$ python -q
>>> import numpy as np
>>> from numpy import linalg as LA
>>> np.set_printoptions(suppress=True, linewidth=140)
>>> Q, _ = LA.qr(np.array([[-0.2, 0.9, 0.6, 0.1, -1.2, 1.3, 1.8, -1.2, -0.2],
...     [0.7, -0.3, -0.8, 0.9, -1.8, 0.7, -0.2, 0.4, 0.7],
...     [-0.5, 0.7, -0.9, -1.0, 0.7, -0.1, -0.3, 1.0, -0.2],
...     [0.7, 2.0, 0.2, 1.0, 0.7, 0.1, 1.3, 2.0, 0.5],
...     [0.8, -0.5, -0.7, -1.5, -0.3, 0.5, 0.3, -0.6, 0.5],
...     [-0.9, -1.4, 1.0, -1.2, -0.8, 0.3, -0.3, 0.1, -1.3],
...     [-0.7, -1.0, 0.7, 0.0, 0.1, 0.2, 0.1, -0.3, 3.1],
...     [-1.3, 2.0, 0.5, -1.8, -0.4, -0.5, -0.8, 0.7, 0.1],
...     [-1.6, -2.4, -1.2, 2.5, 1.8, -0.6, 0.0, 0.0, -0.3]]))
>>> evals = np.array([-1, -2, 0, 2, -2, 2, 2, 0, -2])
>>> data = Q @ np.diag(evals) @ Q.T
>>> data.round(2)
array([[ 0.6 , -0.85,  0.01,  0.63,  0.78, -0.12,  0.48, -0.86,  0.65],
       [-0.85, -1.27,  0.46,  0.44, -0.58, -0.19,  0.03, -0.2 ,  0.01],
       [ 0.01,  0.46,  0.84, -0.33,  0.48,  0.11,  1.08, -0.49, -0.42],
       [ 0.63,  0.44, -0.33, -0.07, -0.35,  0.25,  0.08, -0.71,  0.86],
       [ 0.78, -0.58,  0.48, -0.35,  0.86,  0.69, -0.82,  0.51, -0.17],
       [-0.12, -0.19,  0.11,  0.25,  0.69, -0.35,  0.35,  0.42, -0.51],
       [ 0.48,  0.03,  1.08,  0.08, -0.82,  0.35, -0.54, -0.73, -0.56],
       [-0.86, -0.2 , -0.49, -0.71,  0.51,  0.42, -0.73, -0.88,  0.1 ],
       [ 0.65,  0.01, -0.42,  0.86, -0.17, -0.51, -0.56,  0.1 , -0.2 ]])
>>> Uu, sig, vt = LA.svd(data)
>>> vecs = vt[:(sig > 1e-8).sum()]
>>> rng = np.random.default_rng(8794)
>>> x0 = data[0] + 2 * data[5] + rng.integers(2) * np.eye(9)[1]
>>> x0.round(2)
array([ 0.35, -1.24,  0.24,  1.12,  2.15, -0.83,  1.18, -0.02, -0.38])
>>> LA.matrix_rank(np.vstack([data, x0]))
np.int64(7)
